In [1]: import numpy as np

In [2]: np.set_printoptions(precision=1, suppress=True, linewidth=200, floatmode="fixed")

In [3]: rd = lambda a: np.round(a, 1) + 0

In [4]: F = np.load("sample19.npy")

In [5]: F
Out[5]: 
array([[ 3,  1, -1, -2,  3],
       [ 1,  3,  1, -1, -2],
       [-1,  1,  3,  1, -1],
       [-2, -1,  1,  3,  1],
       [ 3, -2, -1,  1,  3]])

In [6]: # symmetric

In [7]: evals, evecs = np.linalg.eig(F)

In [8]: rd(np.prod(evals))
Out[8]: np.float64(-189.0)

In [9]: rd(np.sort(np.linalg.eigvals(F.T)))
Out[9]: array([-1.6,  1.0,  3.0,  5.6,  7.0])

In [10]: rd(np.sort(np.linalg.eigvals(F @ F)))
Out[10]: array([ 1.0,  2.6,  9.0, 31.4, 49.0])

In [11]: rd(evals)
Out[11]: array([-1.6,  7.0,  5.6,  3.0,  1.0])

In [12]: rng = np.random.default_rng(6751)

In [13]: out = F + rng.integers(-2, 3, (5, 2)) @ rng.integers(-2, 3, (2, 5))

In [14]: out
Out[14]: 
array([[ 3, -3,  1,  0,  3],
       [ 0,  4,  1,  0, -1],
       [ 1,  1,  2, -2, -3],
       [-2, -3,  2,  4,  1],
       [ 4, -3, -1,  0,  2]])

In [15]: rd(np.linalg.svd(out - F, compute_uv=False))
Out[15]: array([5.9, 4.6, 0.0, 0.0, 0.0])

In [16]: out - F
Out[16]: 
array([[ 0, -4,  2,  2,  0],
       [-1,  1,  0,  1,  1],
       [ 2,  0, -1, -3, -2],
       [ 0, -2,  1,  1,  0],
       [ 1, -1,  0, -1, -1]])
